>>> import numpy as np
>>> np.set_printoptions(precision=1, suppress=True, linewidth=120, floatmode="fixed")
>>> mat = np.loadtxt("dump.csv", delimiter=",")
>>> print(mat)
[[ 0.1 -2.4  7.2]
 [ 0.1 -1.2  3.5]
 [ 0.5 -0.6  1.7]
 [ 0.6 -0.1  0.3]
 [ 0.8  0.1 -0.4]
 [ 0.5 -0.2  0.7]
 [ 0.2 -0.2  0.8]
 [-0.4 -0.2  0.5]
 [ 0.9 -0.3  1.0]
 [-0.1 -1.3  4.0]
 [ 1.1  0.1 -0.2]
 [-0.1 -0.1  0.4]
 [-0.5  0.3 -0.8]
 [-0.3  0.4 -1.3]
 [ 0.1 -0.4  1.3]
 [-0.3 -0.6  1.7]
 [ 2.0  0.2 -0.5]
 [-0.7  1.7 -5.1]
 [ 1.2 -0.6  1.9]
 [ 0.6 -1.1  3.3]
 [ 1.0  0.3 -1.0]
 [ 1.7  0.4 -1.3]
 [-0.3  0.6 -1.7]
 [-0.4  0.4 -1.0]
 [-0.2 -0.2  0.6]
 [ 0.0 -0.7  2.2]
 [ 0.0 -0.1  0.5]
 [ 1.9 -0.8  2.5]
 [-0.5  0.2 -0.7]
 [ 1.0 -0.1  0.2]
 [-0.2  0.4 -1.2]]
>>> Ac = (mat - mat.mean(axis=0)) / mat.std(axis=0)
>>> print(Ac.std(axis=0))
[1.0 1.0 1.0]
>>> c = np.linalg.lstsq(np.delete(Ac, 0, axis=1), Ac[:, 0])[0]
>>> print(c.round(1) + 0)
[-0.1  0.0]
>>> print(np.abs(c).argmax())
0
>>> print(round(float(1 - np.var(Ac[:, 0] - np.delete(Ac, 0, axis=1) @ c)), 1))
0.0
>>> dist = np.linalg.norm(mat[:, None] - mat[None], axis=-1)
>>> print(dist[18].round(6).argsort(kind="stable")[:4])
[18  2 27  8]
>>> print(dist.shape)
(31, 31)
>>> print(np.unravel_index(dist.round(6).argmax(), dist.shape))
(np.int64(0), np.int64(17))
>>> print(np.linalg.norm(mat, axis=1))
[7.6 3.7 1.9 0.7 0.9 0.9 0.8 0.7 1.4 4.2 1.1 0.4 1.0 1.4 1.4 1.8 2.1 5.4 2.3 3.5 1.4 2.2 1.8 1.1 0.7 2.3 0.5 3.2 0.9
 1.0 1.3]
>>> Ac = mat - mat.mean(axis=0)
>>> vecs = np.linalg.svd(Ac)[2][:2]
>>> Y = Ac - Ac @ vecs.T @ vecs
>>> print(np.round(np.cov(Ac @ vecs.T, rowvar=False), 1) + 0)
[[5.3 0.0]
 [0.0 0.5]]
>>> print(np.round(np.linalg.norm(Y) / np.linalg.norm(Ac), 1))
0.0
>>> print((Ac @ vecs.T).std(axis=0))
[2.3 0.7]
>>> print(np.linalg.norm(Y, axis=1).round(6).argmax())
23
>>> print(np.diag(vecs.T @ vecs))
[1.0 0.1 0.9]
>>> Ac = mat - mat.mean(axis=0)
>>> U, sig, Vt = np.linalg.svd(Ac, full_matrices=False)
>>> print(np.abs(Vt[0]).argmax())
2
>>> print(round((sig ** 2).sum() ** 2 / (sig ** 4).sum(), 1))
1.2
>>> print(np.linalg.matrix_rank(Ac))
3
>>> print(sig)
[12.6  4.0  0.2]
>>> U, sig, Vt = np.linalg.svd(mat)
>>> print(sig)
[13.1  4.3  0.2]
>>> print(np.argmax(sig[:-1] / (sig[1:] + 1e-6)) + 1)
2
>>> Y = U[:, :2] @ np.diag(sig[:2]) @ Vt[:2]
>>> print(np.round(np.linalg.norm(mat - Y) / np.linalg.norm(mat), 1))
0.0
>>> print(Y.round(1) + 0)
[[ 0.1 -2.4  7.2]
 [ 0.1 -1.2  3.5]
 [ 0.5 -0.6  1.7]
 [ 0.6 -0.1  0.3]
 [ 0.8  0.1 -0.4]
 [ 0.5 -0.2  0.7]
 [ 0.2 -0.3  0.8]
 [-0.4 -0.2  0.5]
 [ 0.9 -0.3  1.0]
 [-0.1 -1.3  4.0]
 [ 1.1  0.1 -0.2]
 [-0.1 -0.1  0.4]
 [-0.5  0.3 -0.8]
 [-0.3  0.4 -1.3]
 [ 0.1 -0.4  1.3]
 [-0.3 -0.6  1.7]
 [ 2.0  0.2 -0.5]
 [-0.7  1.7 -5.1]
 [ 1.2 -0.6  1.9]
 [ 0.6 -1.1  3.3]
 [ 1.0  0.3 -1.0]
 [ 1.7  0.4 -1.3]
 [-0.3  0.6 -1.7]
 [-0.4  0.3 -1.0]
 [-0.2 -0.2  0.6]
 [ 0.0 -0.7  2.2]
 [ 0.0 -0.2  0.5]
 [ 1.9 -0.8  2.5]
 [-0.5  0.2 -0.7]
 [ 1.0 -0.1  0.2]
 [-0.2  0.4 -1.2]]
>>> print(np.linalg.matrix_rank(mat, rtol=0.05))
2
>>> W0 = np.load("a.npy")
>>> print(W0.round(1) + 0)
[[ 1.0  0.0  0.0  0.0  0.0  0.0  0.0  0.0  0.0  0.0  0.0  0.0]
 [ 0.0  1.0  0.0 -0.1  0.0  0.0 -0.1 -0.1  0.0 -0.1 -0.1 -0.1]
 [ 0.0  0.0  1.0 -0.1  0.0  0.0 -0.1 -0.1  0.0 -0.1 -0.1 -0.1]
 [ 0.0 -0.1 -0.1  0.6 -0.2 -0.2 -0.3 -0.2 -0.2 -0.3 -0.4 -0.3]
 [ 0.0  0.0  0.0 -0.2  0.9 -0.1 -0.1 -0.1 -0.1 -0.1 -0.2 -0.1]
 [ 0.0  0.0  0.0 -0.2 -0.1  0.9 -0.1 -0.1 -0.1 -0.1 -0.2 -0.1]
 [ 0.0 -0.1 -0.1 -0.3 -0.1 -0.1  0.7 -0.2 -0.1 -0.3 -0.3 -0.3]
 [ 0.0 -0.1 -0.1 -0.2 -0.1 -0.1 -0.2  0.8 -0.1 -0.2 -0.2 -0.2]
 [ 0.0  0.0  0.0 -0.2 -0.1 -0.1 -0.1 -0.1  0.9 -0.1 -0.2 -0.1]
 [ 0.0 -0.1 -0.1 -0.3 -0.1 -0.1 -0.3 -0.2 -0.1  0.7 -0.3 -0.3]
 [ 0.0 -0.1 -0.1 -0.4 -0.2 -0.2 -0.3 -0.2 -0.2 -0.3  0.6 -0.3]
 [ 0.0 -0.1 -0.1 -0.3 -0.1 -0.1 -0.3 -0.2 -0.1 -0.3 -0.3  0.7]]
>>> # keeps lengths
>>> x = np.array([-3, -1, -1])
>>> y = mat @ x
>>> print(np.round(np.linalg.pinv(mat) @ mat, 1) + 0)
[[1.0 0.0 0.0]
 [0.0 1.0 0.0]
 [0.0 0.0 1.0]]
>>> try:
...     np.linalg.solve(mat, y)
... except np.linalg.LinAlgError as e:
...     print(repr(e))
... 
LinAlgError('Last 2 dimensions of the array must be square')
>>> rng = np.random.default_rng(365)
>>> y = y + 0.3 * rng.normal(size=31)
>>> print(y.round(1) + 0)
[-5.1 -2.6 -2.6 -1.7 -2.3 -2.2 -1.4  1.1 -3.4 -3.0 -3.0 -0.1  1.8  1.6 -1.5  0.1 -6.1  5.5 -4.6 -3.9 -2.4 -4.7  1.6
  2.1  0.6 -1.7  0.0 -7.4  2.0 -3.0  1.2]
>>> c, *_ = np.linalg.lstsq(mat, y)
>>> print(c.round())
[-3.0 -2.0 -1.0]
>>> print(np.round(mat.T @ (y - mat @ c), 1) + 0)
[0.0 0.0 0.0]
>>> print([round(float(np.linalg.norm(np.linalg.solve(mat.T @ mat + lam * np.eye(3), mat.T @ y))), 2) for lam in (0, 1, 10, 100)])
[3.61, 2.97, 2.12, 0.73]
>>> print(round(np.linalg.norm(y - mat @ c), 1))
1.4
